$ ipython --no-banner

In [1]: import numpy as np

In [2]: from numpy import linalg as LA

In [3]: np.set_printoptions(precision=1, suppress=True, linewidth=120, legacy="1.25")

In [4]: tidy = lambda a: np.round(a, 1) + 0

In [5]: K = np.loadtxt("arr.csv", delimiter=",")

In [6]: K
Out[6]: 
array([[ 0.,  0., -1.],
       [ 0.,  0., -3.],
       [-1., -3.,  0.]])

In [7]: Y = np.array([[5, -3], [-3, 2], [3, -3]])

In [8]: LA.matrix_rank(K @ Y)
Out[8]: 2

In [9]: print(Y.T @ K.T)
[[-3. -9.  4.]
 [ 3.  9. -3.]]

In [10]: np.einsum("ik,kj->ij", K, Y)
Out[10]: 
array([[-3.,  3.],
       [-9.,  9.],
       [ 4., -3.]])

In [11]: np.vstack([K, Y.T]).shape
Out[11]: (5, 3)

In [12]: np.einsum("ik,kj->ji", K, Y)
Out[12]: 
array([[-3., -9.,  4.],
       [ 3.,  9., -3.]])

In [13]: E = np.load("out19.npy")

In [14]: E
Out[14]: 
array([[-0.8, -0.6,  2. , -0.2, -2.5,  0.9],
       [-0.4,  1.2,  1.1,  2.4, -0.3, -3.3],
       [-0.6, -0.8,  2.5, -0.2,  2.3,  0. ],
       [-1.6,  0.6,  0. ,  2.2,  0.9,  2.3],
       [-1.2, -4. , -1.4,  1.6,  0.7, -0.6],
       [ 3.3, -0.9,  0.7,  0.7, -1. ,  0.8]])

In [15]: rng = np.random.default_rng(531550)

In [16]: Y = E + rng.integers(-2, 3, (6, 3)) @ rng.integers(-2, 3, (3, 6))

In [17]: print(tidy(Y))
[[-2.8 -0.6 -3.  -4.2 -6.5  2.9]
 [ 3.6 -2.8  6.1  0.4 -0.3 -8.3]
 [ 1.4  1.2  2.5  3.8  5.3  1. ]
 [ 2.4  4.6  0.  10.2  6.9  4.3]
 [ 0.8 -8.   7.6  1.6  2.7 -6.6]
 [-0.7  1.1  0.7  2.7  0.   2.8]]

In [18]: LA.matrix_rank(Y - E, tol=1e-8)
Out[18]: 3

In [19]: print(tidy(Y - E))
[[-2.  0. -5. -4. -4.  2.]
 [ 4. -4.  5. -2.  0. -5.]
 [ 2.  2.  0.  4.  3.  1.]
 [ 4.  4.  0.  8.  6.  2.]
 [ 2. -4.  9.  0.  2. -6.]
 [-4.  2.  0.  2.  1.  2.]]

In [20]: print(np.abs(Y - E).sum(axis=1))
[17. 20. 12. 24. 23. 11.]

In [21]: x0 = np.array([-5, -3, -5, 3, 2, 0])

In [22]: tidy(E @ x0)
Out[22]: array([ -9.8,  -0.5,  -3.1,  14.6,  31.2, -17.2])

In [23]: tidy(np.einsum("ij,j->i", E, x0))
Out[23]: array([ -9.8,  -0.5,  -3.1,  14.6,  31.2, -17.2])

In [24]: tidy((E * x0).sum(axis=1))
Out[24]: array([ -9.8,  -0.5,  -3.1,  14.6,  31.2, -17.2])

In [25]: np.sign((E @ x0).round(6))
Out[25]: array([-1., -1., -1.,  1.,  1., -1.])

In [26]: tidy(E @ np.ones(6))
Out[26]: array([-1.2,  0.7,  3.2,  4.4, -4.9,  3.6])

In [27]: tidy(np.abs(LA.eigvals(E)).max())
Out[27]: 4.4

In [28]: print(tidy(LA.det(E)))
3302.1

In [29]: print(np.allclose(E, E.T))
False

In [30]: print(np.trace(E))
6.6

In [31]: tidy(np.sort(np.abs(LA.eigvals(E))))
Out[31]: array([3.5, 3.5, 3.7, 3.7, 4.4, 4.4])
